$ ipython --no-banner

In [1]: import numpy as np

In [2]: np.set_printoptions(precision=1, suppress=True, linewidth=160)

In [3]: A = np.loadtxt("case5.csv", delimiter=",")

In [4]: A
Out[4]: 
array([[ 0.,  3.,  1.,  1.,  1., -2.,  0.,  1.,  1.,  1., -1.],
       [-3.,  0.,  3.,  1., -4.,  2.,  2.,  0.,  1.,  0.,  2.],
       [-1., -3.,  0.,  4.,  0.,  3.,  0., -3.,  0.,  0.,  5.],
       [-1., -1., -4.,  0., -1., -3., -2., -4., -2.,  0.,  2.],
       [-1.,  4.,  0.,  1.,  0., -1.,  1.,  0., -4., -4., -2.],
       [ 2., -2., -3.,  3.,  1.,  0., -3.,  3.,  2.,  0.,  2.],
       [ 0., -2.,  0.,  2., -1.,  3.,  0., -2.,  4., -5., -1.],
       [-1.,  0.,  3.,  4.,  0., -3.,  2.,  0.,  0.,  2., -4.],
       [-1., -1.,  0.,  2.,  4., -2., -4.,  0.,  0.,  1., -3.],
       [-1.,  0.,  0.,  0.,  4.,  0.,  5., -2., -1.,  0., -3.],
       [ 1., -2., -5., -2.,  2., -2.,  1.,  4.,  3.,  3.,  0.]])

In [5]: x0 = np.array([0, 0, 2, 1, 2, 1, 2, 1, 0, 2, 2])

In [6]: a = np.maximum(A @ x0, 0)

In [7]: A * (a > 1e-9)[:, None]
Out[7]: 
array([[ 0.,  3.,  1.,  1.,  1., -2.,  0.,  1.,  1.,  1., -1.],
       [-3.,  0.,  3.,  1., -4.,  2.,  2.,  0.,  1.,  0.,  2.],
       [-1., -3.,  0.,  4.,  0.,  3.,  0., -3.,  0.,  0.,  5.],
       [-0., -0., -0.,  0., -0., -0., -0., -0., -0.,  0.,  0.],
       [-0.,  0.,  0.,  0.,  0., -0.,  0.,  0., -0., -0., -0.],
       [ 0., -0., -0.,  0.,  0.,  0., -0.,  0.,  0.,  0.,  0.],
       [ 0., -0.,  0.,  0., -0.,  0.,  0., -0.,  0., -0., -0.],
       [-1.,  0.,  3.,  4.,  0., -3.,  2.,  0.,  0.,  2., -4.],
       [-0., -0.,  0.,  0.,  0., -0., -0.,  0.,  0.,  0., -0.],
       [-1.,  0.,  0.,  0.,  4.,  0.,  5., -2., -1.,  0., -3.],
       [ 1., -2., -5., -2.,  2., -2.,  1.,  4.,  3.,  3.,  0.]])

In [8]: np.maximum(A @ x0, 0) - np.maximum(-A @ x0, 0)
Out[8]: array([  4.,   9.,  14., -17., -10.,   0., -11.,   7.,  -4.,  10.,   2.])
